% ipython --no-banner

In [1]: import numpy as np

In [2]: from numpy import linalg as LA

In [3]: np.set_printoptions(precision=3, suppress=True, linewidth=100)

In [4]: A = np.load("mat.npy")

In [5]: A
Out[5]: 
array([[ 64, -16, -56],
       [-16,   4,  14],
       [-56,  14,  49]])

In [6]: Uu, sig, Vh = LA.svd(A)

In [7]: sig.round(3) + 0
Out[7]: array([117.,   0.,   0.])

In [8]: print(np.argmax(sig[:-1] / (sig[1:] + 1e-6)) + 1)
1

In [9]: other = Uu[:, :1] @ np.diag(sig[:1]) @ Vh[:1]

In [10]: print(round(float(np.abs(A - other).max()), 3))
0.0

In [11]: np.round(LA.norm(A - other) / LA.norm(A), 3)
Out[11]: np.float64(0.0)

In [12]: other
Out[12]: 
array([[ 64., -16., -56.],
       [-16.,   4.,  14.],
       [-56.,  14.,  49.]])

In [13]: rng = np.random.default_rng(824)

In [14]: other = A + rng.integers(-2, 3, (3, 1)) @ rng.integers(-2, 3, (1, 3))

In [15]: print(other)
[[ 62 -20 -56]
 [-17   2  14]
 [-58  10  49]]

In [16]: print(other - A)
[[-2 -4  0]
 [-1 -2  0]
 [-2 -4  0]]

In [17]: LA.matrix_rank(other - A, tol=1e-8)
Out[17]: np.int64(1)

In [18]: np.abs(other - A).sum(axis=1)
Out[18]: array([6, 3, 6])

In [19]: arr = np.loadtxt("case1.csv", delimiter=",")

In [20]: arr
Out[20]: 
array([[ 2.,  3.,  4.,  5.],
       [ 6.,  7.,  8.,  9.],
       [10., 11., 12., 13.]])

In [21]: round(LA.norm(arr[1] - arr[2]), 3)
Out[21]: np.float64(8.0)

In [22]: LA.norm(arr, axis=1)
Out[22]: array([ 7.348, 15.166, 23.108])

In [23]: print(LA.norm(arr, axis=0))
[11.832 13.379 14.967 16.583]

In [24]: print(np.round(LA.norm(arr, "nuc"), 3))
30.094

In [25]: round(float(LA.norm(arr, 2)), 3)
Out[25]: 28.56

In [26]: round(float(LA.norm(arr[1], 1)), 3), np.round(LA.norm(arr[1], np.inf), 3)
Out[26]: (30.0, np.float64(9.0))

In [27]: LA.matrix_rank(arr, rtol=0.1)
Out[27]: np.int64(1)

In [28]: LA.cond(arr) > 100
Out[28]: np.True_

In [29]: round(float(LA.norm(arr, 2) / LA.norm(arr)), 3)
Out[29]: 0.999

In [30]: [round(float(x), 3) for x in LA.svd(arr, compute_uv=False)[:3]]
Out[30]: [28.56, 1.534, 0.0]

In [31]: arr.reshape(-1, 2)
Out[31]: 
array([[ 2.,  3.],
       [ 4.,  5.],
       [ 6.,  7.],
       [ 8.,  9.],
       [10., 11.],
       [12., 13.]])

In [32]: print(arr.reshape(2, -1))
[[ 2.  3.  4.  5.  6.  7.]
 [ 8.  9. 10. 11. 12. 13.]]

In [33]: t3 = arr.reshape(3, 2, -1)

In [34]: print(np.einsum("ihd,jhd->hij", t3, t3).shape)
(2, 3, 3)

In [35]: print(t3.transpose(1, 0, 2))
[[[ 2.  3.]
  [ 6.  7.]
  [10. 11.]]

 [[ 4.  5.]
  [ 8.  9.]
  [12. 13.]]]

In [36]: print(t3[:, 0])
[[ 2.  3.]
 [ 6.  7.]
 [10. 11.]]

In [37]: np.swapaxes(t3, 1, 2)[2]
Out[37]: 
array([[10., 12.],
       [11., 13.]])

In [38]: other = arr / LA.norm(arr, axis=1, keepdims=True)

In [39]: gram = other @ other.T

In [40]: (gram - 2 * np.eye(3)).round(6).argmax(axis=1)
Out[40]: array([1, 2, 1])

In [41]: np.argwhere(np.triu(np.abs(gram) > 0.95, 1))
Out[41]: 
array([[0, 1],
       [0, 2],
       [1, 2]])

In [42]: gram = arr.T @ arr

In [43]: gram
Out[43]: 
array([[140., 158., 176., 194.],
       [158., 179., 200., 221.],
       [176., 200., 224., 248.],
       [194., 221., 248., 275.]])

In [44]: np.allclose(gram, gram.T)
Out[44]: True

In [45]: X = np.load("data.npy")

In [46]: X
Out[46]: 
array([[-0.355,  0.383, -0.547, -0.59 ],
       [-0.474,  0.06 ,  0.179, -0.238],
       [ 0.632,  0.331, -0.511,  0.081],
       [ 0.474,  0.186,  0.555, -0.655],
       [ 0.158, -0.84 , -0.315, -0.399]])

In [47]: # keeps lengths

In [48]: LA.norm(X, axis=1).argmax()
Out[48]: np.int64(3)

In [49]: LA.norm(X, axis=1)
Out[49]: array([0.959, 0.563, 0.881, 0.999, 0.995])

In [50]: round(float(LA.norm(X[1] - X[2])), 3)
Out[50]: 1.369

In [51]: LA.norm(X, axis=0)
Out[51]: array([1., 1., 1., 1.])

In [52]: round(X[1] @ X[2], 3)
Out[52]: np.float64(-0.391)

In [53]: print(round(float(LA.norm(X, 1)), 3), round(float(LA.norm(X, np.inf)), 3))
2.107 1.875

In [54]: u, g = X[4], X[2]

In [55]: round(float(u @ u), 3)
Out[55]: 0.989

In [56]: pr = (u @ g) / (u @ u) * u

In [57]: print(g - pr)
[ 0.64   0.288 -0.527  0.061]

In [58]: def softmax(z):
    ...:     e = np.exp(z - z.max(axis=-1, keepdims=True))
    ...:     return e / e.sum(axis=-1, keepdims=True)
    ...: 

In [59]: softmax(X[0] + -1)
Out[59]: array([0.212, 0.444, 0.175, 0.168])

In [60]: scores = X @ X.T / np.sqrt(4)

In [61]: softmax(scores)[0] @ X
Out[61]: array([ 0.036,  0.062, -0.169, -0.375])

In [62]: softmax(scores + np.triu(np.full(scores.shape, -np.inf), 1))
Out[62]: 
array([[1.   , 0.   , 0.   , 0.   , 0.   ],
       [0.49 , 0.51 , 0.   , 0.   , 0.   ],
       [0.318, 0.244, 0.438, 0.   , 0.   ],
       [0.212, 0.219, 0.217, 0.352, 0.   ],
       [0.182, 0.171, 0.175, 0.179, 0.293]])

In [63]: other = np.array([[0, 1, 4], [4, 3, 2]])

In [64]: cent = np.kron(other, arr)

In [65]: LA.matrix_rank(cent)
Out[65]: np.int64(4)

In [66]: print(cent)
[[ 0.  0.  0.  0.  2.  3.  4.  5.  8. 12. 16. 20.]
 [ 0.  0.  0.  0.  6.  7.  8.  9. 24. 28. 32. 36.]
 [ 0.  0.  0.  0. 10. 11. 12. 13. 40. 44. 48. 52.]
 [ 8. 12. 16. 20.  6.  9. 12. 15.  4.  6.  8. 10.]
 [24. 28. 32. 36. 18. 21. 24. 27. 12. 14. 16. 18.]
 [40. 44. 48. 52. 30. 33. 36. 39. 20. 22. 24. 26.]]

In [67]: other = cent / np.sqrt((cent ** 2).mean(axis=1, keepdims=True))

In [68]: LA.norm(other, axis=1)
Out[68]: array([3.464, 3.464, 3.464, 3.464, 3.464, 3.464])

In [69]: O, _ = LA.qr(np.array([[0.3, -1.2, -0.3, -1.2],
    ...:     [0.7, 0.8, -1.0, 0.4],
    ...:     [-0.3, 1.2, -0.9, 1.8],
    ...:     [1.5, -0.1, 0.4, 1.6]]))

In [70]: V, _ = LA.qr(np.array([[0.4, 1.3, -0.1], [-0.4, 2.4, 0.4], [-1.8, 0.2, -0.7]]))

In [71]: sig = 20 * 0.5 ** np.arange(3)

In [72]: data = O[:, :3] * sig @ V[:3]

In [73]: data
Out[73]: 
array([[ -1.3  ,  -3.799,  -6.906],
       [ -1.827,   8.002,  -5.374],
       [ -3.591,   3.412,   5.419],
       [  5.225,   9.42 , -13.964]])

In [74]: P = data @ LA.solve(data.T @ data, data.T)

In [75]: LA.matrix_rank(np.eye(4) - P)
Out[75]: np.int64(1)

In [76]: np.round((np.eye(4) - P) @ data, 3) + 0
Out[76]: 
array([[0., 0., 0.],
       [0., 0., 0.],
       [0., 0., 0.],
       [0., 0., 0.]])

In [77]: P @ data[:, 2]
Out[77]: array([ -6.906,  -5.374,   5.419, -13.964])
